% ipython --no-banner

In [1]: import numpy as np

In [2]: np.set_printoptions(precision=4, suppress=True, linewidth=100)

In [3]: K = np.array([[-2, -2, -2, -2, -2, -2, -2],
   ...:     [-2, -4, -4, -4, -4, -4, -4],
   ...:     [-2, -4, -6, -6, -6, -6, -6],
   ...:     [-2, -4, -6, -8, -8, -8, -8],
   ...:     [-2, -4, -6, -8, -10, -10, -10],
   ...:     [-2, -4, -6, -8, -10, -12, -12],
   ...:     [-2, -4, -6, -8, -10, -12, -14]])

In [4]: Y = K / np.sqrt((K ** 2).mean(axis=1, keepdims=True))

In [5]: K - K.mean(axis=1, keepdims=True)
Out[5]: 
array([[ 0.    ,  0.    ,  0.    ,  0.    ,  0.    ,  0.    ,  0.    ],
       [ 1.7143, -0.2857, -0.2857, -0.2857, -0.2857, -0.2857, -0.2857],
       [ 3.1429,  1.1429, -0.8571, -0.8571, -0.8571, -0.8571, -0.8571],
       [ 4.2857,  2.2857,  0.2857, -1.7143, -1.7143, -1.7143, -1.7143],
       [ 5.1429,  3.1429,  1.1429, -0.8571, -2.8571, -2.8571, -2.8571],
       [ 5.7143,  3.7143,  1.7143, -0.2857, -2.2857, -4.2857, -4.2857],
       [ 6.    ,  4.    ,  2.    ,  0.    , -2.    , -4.    , -6.    ]])

In [6]: print(np.linalg.matrix_rank(Y) == np.linalg.matrix_rank(K))
True

In [7]: Y[0]
Out[7]: array([-1., -1., -1., -1., -1., -1., -1.])

In [8]: q, _ = np.linalg.qr(np.array([[-0.5, 0.0, 1.1], [1.5, -0.1, 0.6], [1.6, -1.5, -0.7]]))

In [9]: W0 = -3 * q

In [10]: W0
Out[10]: 
array([[ 0.6668, -0.7656, -2.823 ],
       [-2.0005,  1.9929, -1.013 ],
       [-2.1339, -2.1076,  0.0675]])

In [11]: x0 = np.array([0, 3, -1])

In [12]: target = W0 @ x0

In [13]: target
Out[13]: array([ 0.5262,  6.9918, -6.3904])

In [14]: np.round(np.linalg.solve(W0, -3 * target), 4) + 0
Out[14]: array([ 0., -9.,  3.])

In [15]: np.linalg.solve(W0, target + W0[:, 0])
Out[15]: array([ 1.,  3., -1.])

In [16]: print(np.linalg.solve(W0.T, W0[2]))
[-0.  0.  1.]

In [17]: rng = np.random.default_rng(422386)

In [18]: z = rng.permutation(3)

In [19]: Y = W0[:, z] * rng.choice([-1, 1], 3)

In [20]: Y
Out[20]: 
array([[-0.7656,  0.6668,  2.823 ],
       [ 1.9929, -2.0005,  1.013 ],
       [-2.1076, -2.1339, -0.0675]])

In [21]: left, _, VT = np.linalg.svd(W0.T @ Y)

In [22]: np.round(np.linalg.lstsq(W0, Y)[0], 4) + 0
Out[22]: 
array([[ 0.,  1.,  0.],
       [ 1.,  0.,  0.],
       [ 0.,  0., -1.]])

In [23]: z
Out[23]: array([1, 0, 2])

In [24]: np.round(left @ VT, 4) + 0
Out[24]: 
array([[ 0.,  1.,  0.],
       [ 1.,  0.,  0.],
       [ 0.,  0., -1.]])

In [25]: z = rng.permutation(3)

In [26]: z
Out[26]: array([0, 2, 1])

In [27]: Y = W0[z][:, z]

In [28]: np.diag(Y)
Out[28]: array([0.6668, 0.0675, 1.9929])

In [29]: np.linalg.svd(W0, compute_uv=False)
Out[29]: array([3., 3., 3.])

In [30]: np.round(W0 @ W0.T, 4) + 0
Out[30]: 
array([[9., 0., 0.],
       [0., 9., 0.],
       [0., 0., 9.]])

In [31]: J = np.load("x.npy")

In [32]: J
Out[32]: 
array([[0, 0, 1, 0, 0],
       [0, 0, 0, 1, 0],
       [1, 0, 0, 0, 0],
       [0, 1, 0, 0, 0],
       [0, 0, 0, 0, 0]])

In [33]: # 3 groups of indices that never mix

In [34]: f = np.array([2, 1])

In [35]: np.cross(J[1, :3], J[3, :3])
Out[35]: array([0, 0, 0])

In [36]: J @ J
Out[36]: 
array([[1, 0, 0, 0, 0],
       [0, 1, 0, 0, 0],
       [0, 0, 1, 0, 0],
       [0, 0, 0, 1, 0],
       [0, 0, 0, 0, 0]])

In [37]: np.trace(J @ J @ J) // 6
Out[37]: np.int64(0)

In [38]: L = np.diag(J.sum(axis=1)) - J

In [39]: (np.linalg.eigvalsh(L) < 1e-8).sum()
Out[39]: np.int64(3)

In [40]: L @ np.ones(5)
Out[40]: array([0., 0., 0., 0., 0.])

In [41]: L
Out[41]: 
array([[ 1,  0, -1,  0,  0],
       [ 0,  1,  0, -1,  0],
       [-1,  0,  1,  0,  0],
       [ 0, -1,  0,  1,  0],
       [ 0,  0,  0,  0,  0]])
